$ python -q
>>> import numpy as np
>>> from numpy import linalg as LA
>>> np.set_printoptions(suppress=True, linewidth=120)
>>> def tidy(a):
...     return np.round(a, 2) + 0
... 
>>> F = np.loadtxt("block15.csv", delimiter=",")
>>> F
array([[-4., -3.],
       [-3., -4.]])
>>> ev, vecs = LA.eig(F)
>>> tidy(F @ vecs[:, 0] - ev[0] * vecs[:, 0])
array([0., 0.])
>>> tidy(np.sort(LA.eigvals(F @ F)))
array([ 1., 49.])
>>> tidy(np.sort(LA.eigvals(F.T)))
array([-7., -1.])
>>> np.allclose(F, F.T)
True
>>> np.allclose(F @ F.T, F.T @ F)
True
>>> tidy(LA.matrix_power(F, 4))
array([[1201., 1200.],
       [1200., 1201.]])
>>> tidy(np.sort(np.abs(LA.eigvals(F))))
array([1., 7.])
>>> Q, vecs = LA.qr(F[:, :1])[0], LA.qr(F[:, 1:])[0]
>>> s = LA.svd(Q.T @ vecs, compute_uv=False)
>>> tidy(np.degrees(np.arccos(s.clip(0, 1))))
array([16.26])
>>> tidy(s)
array([0.96])
>>> tidy(LA.norm(Q @ Q.T - vecs @ vecs.T, 2))
np.float64(0.28)
>>> K = np.arange(6).reshape(3, 2) + 3
>>> K
array([[3, 4],
       [5, 6],
       [7, 8]])
>>> r0, v = K[2], K[0]
>>> r0 @ v
np.int64(53)
>>> p = (r0 @ v) / (r0 @ r0) * r0
>>> LA.matrix_rank(np.outer(r0, v))
np.int64(1)
>>> x = np.array([2, 3])
>>> rhs = K @ x
>>> tidy(LA.solve(K.T @ K, K.T @ rhs))
array([2., 3.])
>>> tidy(LA.lstsq(K, rhs)[0])
array([2., 3.])
>>> rng = np.random.default_rng(617)
>>> rhs = rhs + 0.05 * rng.normal(size=3)
>>> tidy(rhs)
array([17.99, 27.94, 37.99])
>>> c, *_ = LA.lstsq(K, rhs)
>>> tidy(c)
array([2.02, 2.98])
>>> tidy(K.T @ (rhs - K @ c))
array([0., 0.])
>>> out = np.array([[0, -2, 2], [0, 2, 1]])
>>> cent = np.kron(out, K)
>>> tidy(LA.norm(cent, 2)), tidy(LA.norm(out, 2) * LA.norm(K, 2))
(np.float64(42.31), np.float64(42.31))
>>> LA.matrix_rank(cent)
np.int64(4)
>>> cent
array([[  0,   0,  -6,  -8,   6,   8],
       [  0,   0, -10, -12,  10,  12],
       [  0,   0, -14, -16,  14,  16],
       [  0,   0,   6,   8,   3,   4],
       [  0,   0,  10,  12,   5,   6],
       [  0,   0,  14,  16,   7,   8]])
>>> left, s = LA.svd(K)
Traceback (most recent call last):
  File "<python-input-40>", line 1, in <module>
    left, s = LA.svd(K)
    ^^^^^^^
ValueError: too many values to unpack (expected 2)
>>> left, s, Vt = LA.svd(K, full_matrices=False)
>>> left.shape, s.shape, Vt.shape
((3, 2), (2,), (2, 2))
>>> tidy(np.sqrt((s ** 2).sum())), tidy(LA.norm(K))
(np.float64(14.11), np.float64(14.11))
>>> np.allclose(left * s @ Vt, K)
True
>>> tidy(left.T @ K @ Vt.T)
array([[14.1 ,  0.  ],
       [ 0.  ,  0.35]])
>>> out = np.c_[K[:, :1] @ np.array([[6]]), np.array([3, 3, -2])]
>>> out
array([[18,  3],
       [30,  3],
       [42, -2]])
>>> tidy(LA.norm(LA.qr(K)[0].T @ out, axis=0) ** 2 / ((out ** 2).sum(axis=0) + 1e-12))
array([1.  , 0.81])
>>> LA.matrix_rank(out)
np.int64(2)
>>> LA.matrix_rank(np.c_[K, out])
np.int64(3)
>>> A = np.array([[2, -2, -1, 0], [-2, -4, -3, -5], [-1, -3, -6, 1], [0, -5, 1, 4]])
>>> tidy(LA.eigvalsh(A).min())
np.float64(-9.02)
>>> [round(float(LA.det(A[:i, :i])), 2) + 0 for i in range(1, 5)]
[2.0, -12.0, 46.0, 601.0]
>>> np.all(LA.eigvalsh(A) > 0)
np.False_
>>> ev, vecs = LA.eig(A)
>>> tidy(A @ vecs[:, 0] - ev[0] * vecs[:, 0])
array([0., 0., 0., 0.])
>>> tidy(ev)
array([ 6.91,  2.3 , -9.02, -4.19])
>>> tidy(np.sort(LA.eigvals(LA.inv(A))))
array([-0.24, -0.11,  0.14,  0.43])
>>> tidy(np.sort(LA.eigvals(A.T)))
array([-9.02, -4.19,  2.3 ,  6.91])
>>> ev, vecs = LA.eigh(A)
>>> x = np.array([1, 1, 0, 1])
>>> (np.sign(vecs[:, -1].round(6)) == np.sign(vecs[0, -1].round(6))).astype(int)
array([1, 0, 1, 1])
>>> np.abs(A).sum(axis=1).max(), tidy(np.abs(ev).max())
(np.int64(14), np.float64(9.02))
>>> tidy(vecs * np.maximum(ev, 0) @ vecs.T)
array([[ 2.33, -0.71, -0.07,  0.47],
       [-0.71,  1.52, -0.5 , -2.71],
       [-0.07, -0.5 ,  0.21,  1.01],
       [ 0.47, -2.71,  1.01,  5.16]])
>>> tidy(LA.eigvalsh(A[1:, 1:]))
array([-8.63, -4.16,  6.79])
>>> tidy(LA.eigvals(A))
array([ 6.91,  2.3 , -9.02, -4.19])
>>> tidy(np.poly(A))
array([   1.,    4.,  -68., -138.,  601.])
>>> tidy(LA.det(A.T))
np.float64(601.0)
>>> np.einsum("ij,ji->", A, A)
np.int64(152)
>>> tidy(LA.det(2 * A)), tidy(LA.det(A))
(np.float64(9616.0), np.float64(601.0))
>>> data = np.array([[-1, 0, 1], [2, 3, 4], [5, 6, 7], [8, 9, 10]])
>>> tidy(LA.eigvalsh(F).min())
np.float64(-7.0)
>>> [round(float(LA.det(F[:i, :i])), 2) + 0 for i in range(1, 3)]
[-4.0, 7.0]
>>> out = np.array([[0.2, 0.6, 0.9],
...     [0.1, -0.7, -1.7],
...     [-0.6, 0.8, -2.0],
...     [0.6, -0.7, 0.4]])
>>> cent = np.array([[-1.3, 1.3, 0.4, -0.3], [-0.9, 1.2, 0.6, 0.5], [0.1, 0.0, 0.0, 0.0]])
>>> M = out @ cent
>>> tidy(M)
array([[-0.71,  0.98,  0.44,  0.24],
       [ 0.33, -0.71, -0.38, -0.38],
       [-0.14,  0.18,  0.24,  0.58],
       [-0.11, -0.06, -0.18, -0.53]])
>>> LA.lstsq(M[:-1].T, M[-1])[2]
np.int32(3)
>>> np.unique(M.round(6), axis=0).shape
(4, 4)
>>> left, s, Vt = LA.svd(M)
>>> np.argmax(s[:-1] / (s[1:] + 1e-6)) + 1
np.int64(3)
>>> tidy(s)
array([1.69, 0.73, 0.14, 0.  ])
>>> out = left[:, :3] @ np.diag(s[:3]) @ Vt[:3]
>>> tidy(LA.norm(M - out, 2)), tidy(s[3])
(np.float64(0.0), np.float64(0.0))
>>> z = rng.permutation(4)
>>> z
array([3, 0, 2, 1])
>>> out = M[z][:, z]
>>> tidy(np.sort(np.abs(LA.eigvals(out))))
array([0.  , 0.13, 0.43, 1.15])
>>> tidy(LA.det(out)), tidy(LA.det(M[z]))
(np.float64(0.0), np.float64(0.0))
>>> tidy(np.trace(out))
np.float64(-1.71)
>>> r = LA.matrix_rank(M)
>>> r
np.int64(3)
>>> null = LA.svd(M)[2][r:].T
>>> [int(LA.matrix_rank(M[:, :j + 1])) for j in range(4)]
[1, 2, 3, 3]
>>> tidy(null[:, 0] / null[np.abs(null[:, 0]).round(6).argmax(), 0])
array([ 0.  , -0.38,  1.  , -0.3 ])
>>> out = np.array([[-2, 3, 2], [3, 0, -1], [3, 1, -3], [3, 1, -2]])
>>> tidy(np.einsum("ik,kj->ji", M, out))
array([[ 6.4 , -5.07,  3.28, -2.09],
       [-1.45,  0.23,  0.4 , -1.04],
       [-4.2 ,  3.27, -2.34,  1.44]])
>>> tidy(np.einsum("ik,kj->ij", M, out))
array([[ 6.4 , -1.45, -4.2 ],
       [-5.07,  0.23,  3.27],
       [ 3.28,  0.4 , -2.34],
       [-2.09, -1.04,  1.44]])
>>> tidy(np.einsum("ij,ij->i", M, M))
array([1.72, 0.9 , 0.45, 0.33])
>>> tidy(np.einsum("ij->j", M))
array([-0.63,  0.39,  0.12, -0.09])
>>> tidy(out.T @ M.T)
array([[ 6.4 , -5.07,  3.28, -2.09],
       [-1.45,  0.23,  0.4 , -1.04],
       [-4.2 ,  3.27, -2.34,  1.44]])
>>> feats = np.loadtxt("sample2.csv", delimiter=",")
>>> feats
array([[ -0.1,  -1.5,  -1.4],
       [ -0.9,  -0.3,  -0.7],
       [  1.2,   0.8,   2.1],
       [ -0.6,  -0.2,  -0.3],
       [ -1.3,   0.7,   1.1],
       [-26. , -22. ,   0. ],
       [ -1. ,   0.2,   1.4],
       [ -0.4,   0.3,   1.2],
       [ -2.1,   0.2,  -1.5],
       [  0.4,  -2.6,   0.5],
       [  1.4,  -1.4,  -0.7],
       [ -0.1,   1.1,  -0.7],
       [  0.4,   0.5,  -0.4],
       [  0.4,  -1.1,  -0.5],
       [  0. ,  -0.2,   0.9],
       [ -1.4,  -2.5,  -1.6],
       [  1.2,   1.1,   0.2],
       [ -1.4,   1.1,   1.1],
       [ -0.3,  -0.9,   2. ],
       [ -1.7,  -0.1,   1.7],
       [  0.9,  -0.4,   1. ],
       [ -1.2,  -0.8,  -0.5]])
>>> z = feats[:, 1] > np.median(feats[:, 1])
>>> r0 = feats[z].mean(axis=0) - feats[~z].mean(axis=0)
>>> np.argsort(-np.abs(r0).round(6), kind="stable")
array([1, 0, 2])
>>> ((feats - feats.mean(axis=0)) @ r0 > 0).astype(int)
array([1, 1, 1, 1, 1, 0, 1, 1, 1, 0, 1, 1, 1, 1, 1, 0, 1, 1, 1, 1, 1, 1])
>>> tidy((((feats - feats.mean(axis=0)) @ r0 > 0) == z).mean())
np.float64(0.59)
>>> tidy(r0)
array([1.76, 3.42, 0.73])
>>> z.astype(int)
array([0, 0, 1, 0, 1, 0, 1, 1, 1, 0, 0, 1, 1, 0, 0, 0, 1, 1, 0, 1, 0, 0])
>>> hat = feats @ LA.solve(feats.T @ feats, feats.T)
>>> tidy(hat @ feats[:, 0])
array([ -0.1,  -0.9,   1.2,  -0.6,  -1.3, -26. ,  -1. ,  -0.4,  -2.1,   0.4,   1.4,  -0.1,   0.4,   0.4,   0. ,  -1.4,
         1.2,  -1.4,  -0.3,  -1.7,   0.9,  -1.2])
>>> LA.matrix_rank(np.eye(22) - hat)
np.int64(19)
